$ python -q
>>> import numpy as np
>>> np.set_printoptions(precision=1, suppress=True, linewidth=100, floatmode="fixed")
>>> mat = np.load("sample9.npy")
>>> mat.round(1) + 0
array([[ 25.6, -35.6, -13.8,  11.9,   4.0,  15.8],
       [ 21.1, -30.5, -12.0,  10.5,   4.0,  13.6],
       [ 19.4, -28.5, -11.2,  10.0,   3.9,  12.7],
       [ 18.3, -27.3, -10.8,   9.6,   3.9,  12.2],
       [ 16.7, -25.4, -10.1,   9.1,   3.8,  11.4],
       [ 16.4, -25.1,  -9.9,   9.0,   3.8,  11.2],
       [ 15.5, -24.0,  -9.5,   8.7,   3.8,  10.7],
       [  8.8, -16.0,  -6.5,   6.2,   3.2,   7.2],
       [  4.5, -10.5,  -4.4,   4.3,   2.6,   4.6],
       [  1.9,  -6.9,  -2.9,   2.9,   2.0,   2.9],
       [  0.7,  -4.9,  -2.1,   2.1,   1.5,   2.0],
       [ -0.1,  -3.4,  -1.5,   1.5,   1.1,   1.3],
       [ -0.4,  -2.7,  -1.2,   1.1,   0.9,   1.0],
       [ -0.7,  -1.3,  -0.6,   0.5,   0.4,   0.4],
       [ -0.7,  -1.1,  -0.5,   0.4,   0.4,   0.3],
       [ -0.6,  -0.9,  -0.4,   0.3,   0.3,   0.2],
       [ -0.6,  -0.6,  -0.3,   0.2,   0.2,   0.1],
       [ -0.3,  -0.3,  -0.1,   0.0,   0.0,   0.0],
       [ -0.3,  -0.2,  -0.1,   0.0,   0.0,   0.0],
       [  0.0,   0.0,   0.0,   0.0,   0.0,   0.0],
       [  0.8,   0.4,   0.2,   0.2,   0.2,   0.1],
       [  0.8,   0.4,   0.2,   0.2,   0.2,   0.1],
       [  0.9,   0.5,   0.2,   0.2,   0.3,   0.1],
       [  1.2,   0.6,   0.3,   0.4,   0.4,   0.2],
       [  2.0,   1.3,   0.5,   1.3,   1.5,   0.6],
       [  2.1,   1.5,   0.6,   1.5,   1.9,   0.7],
       [  2.1,   2.6,   0.9,   2.6,   3.5,   0.9],
       [  1.4,   4.5,   1.4,   4.2,   5.8,   1.1],
       [  1.0,   5.3,   1.7,   4.7,   6.7,   1.2],
       [ -1.3,   8.9,   2.7,   6.9,  10.4,   1.1]])
>>> U, sig = np.linalg.svd(mat)
Traceback (most recent call last):
  File "<python-input-4>", line 1, in <module>
    U, sig = np.linalg.svd(mat)
    ^^^^^^
ValueError: too many values to unpack (expected 2)
>>> U, sig, Vh = np.linalg.svd(mat, full_matrices=False)
>>> np.round(U.T @ mat @ Vh.T, 1) + 0
array([[108.6,   0.0,   0.0,   0.0,   0.0,   0.0],
       [  0.0,  21.1,   0.0,   0.0,   0.0,   0.0],
       [  0.0,   0.0,   7.6,   0.0,   0.0,   0.0],
       [  0.0,   0.0,   0.0,   0.0,   0.0,   0.0],
       [  0.0,   0.0,   0.0,   0.0,   0.0,   0.0],
       [  0.0,   0.0,   0.0,   0.0,   0.0,   0.0]])
>>> np.round(Vh @ Vh.T, 1) + 0
array([[1.0, 0.0, 0.0, 0.0, 0.0, 0.0],
       [0.0, 1.0, 0.0, 0.0, 0.0, 0.0],
       [0.0, 0.0, 1.0, 0.0, 0.0, 0.0],
       [0.0, 0.0, 0.0, 1.0, 0.0, 0.0],
       [0.0, 0.0, 0.0, 0.0, 1.0, 0.0],
       [0.0, 0.0, 0.0, 0.0, 0.0, 1.0]])
>>> U.shape, sig.shape, Vh.shape
((30, 6), (6,), (6, 6))
>>> sig.round(1) + 0
array([108.6,  21.1,   7.6,   0.0,   0.0,   0.0])
>>> np.abs(Vh[0])
array([0.5, 0.7, 0.3, 0.2, 0.1, 0.3])
>>> d = np.linalg.norm(mat[:, None] - mat[None], axis=-1)
>>> d[18].round(6).argsort(kind="stable")[:4]
array([18, 17, 19, 16])
>>> d.shape
(30, 30)
>>> np.linalg.matrix_rank(d ** 2)
np.int64(5)
>>> (d + 1e9 * np.eye(30)).round(6).argmin(axis=1)
array([ 1,  2,  3,  2,  5,  4,  5,  8,  9, 10, 11, 12, 11, 14, 13, 14, 15, 18, 17, 18, 21, 20, 21,
       22, 25, 24, 25, 28, 27, 28])
>>> d[:5, :5]
array([[ 0.0,  7.5, 10.4, 12.3, 15.0],
       [ 7.5,  0.0,  2.9,  4.7,  7.4],
       [10.4,  2.9,  0.0,  1.9,  4.6],
       [12.3,  4.7,  1.9,  0.0,  2.7],
       [15.0,  7.4,  4.6,  2.7,  0.0]])
>>> data = np.loadtxt("m.csv", delimiter=",")
>>> data
array([[ 0.0, -7.0,  8.0,  2.0, -3.0, -7.0, -6.0],
       [ 0.0,  0.0, -4.0,  2.0, -9.0,  5.0, -8.0],
       [ 0.0,  0.0,  0.0, -3.0,  2.0,  1.0,  0.0],
       [ 0.0,  0.0,  0.0,  0.0,  3.0,  4.0, -2.0],
       [ 0.0,  0.0,  0.0,  0.0,  0.0, -6.0,  7.0],
       [ 0.0,  0.0,  0.0,  0.0,  0.0,  0.0,  9.0],
       [ 0.0,  0.0,  0.0,  0.0,  0.0,  0.0,  0.0]])
>>> x0 = np.array([1, 1, -3, 3, 0, 1, -4])
>>> data @ np.ones(7)
array([-13.0, -14.0,   0.0,   5.0,   1.0,   9.0,   0.0])
>>> (data @ x0).argmax()
np.int64(1)
>>> data * x0
array([[  0.0,  -7.0, -24.0,   6.0,  -0.0,  -7.0,  24.0],
       [  0.0,   0.0,  12.0,   6.0,  -0.0,   5.0,  32.0],
       [  0.0,   0.0,  -0.0,  -9.0,   0.0,   1.0,  -0.0],
       [  0.0,   0.0,  -0.0,   0.0,   0.0,   4.0,   8.0],
       [  0.0,   0.0,  -0.0,   0.0,   0.0,  -6.0, -28.0],
       [  0.0,   0.0,  -0.0,   0.0,   0.0,   0.0, -36.0],
       [  0.0,   0.0,  -0.0,   0.0,   0.0,   0.0,  -0.0]])
>>> np.linalg.norm(data @ x0) <= np.linalg.norm(data, 2) * np.linalg.norm(x0) + 1e-9
np.True_
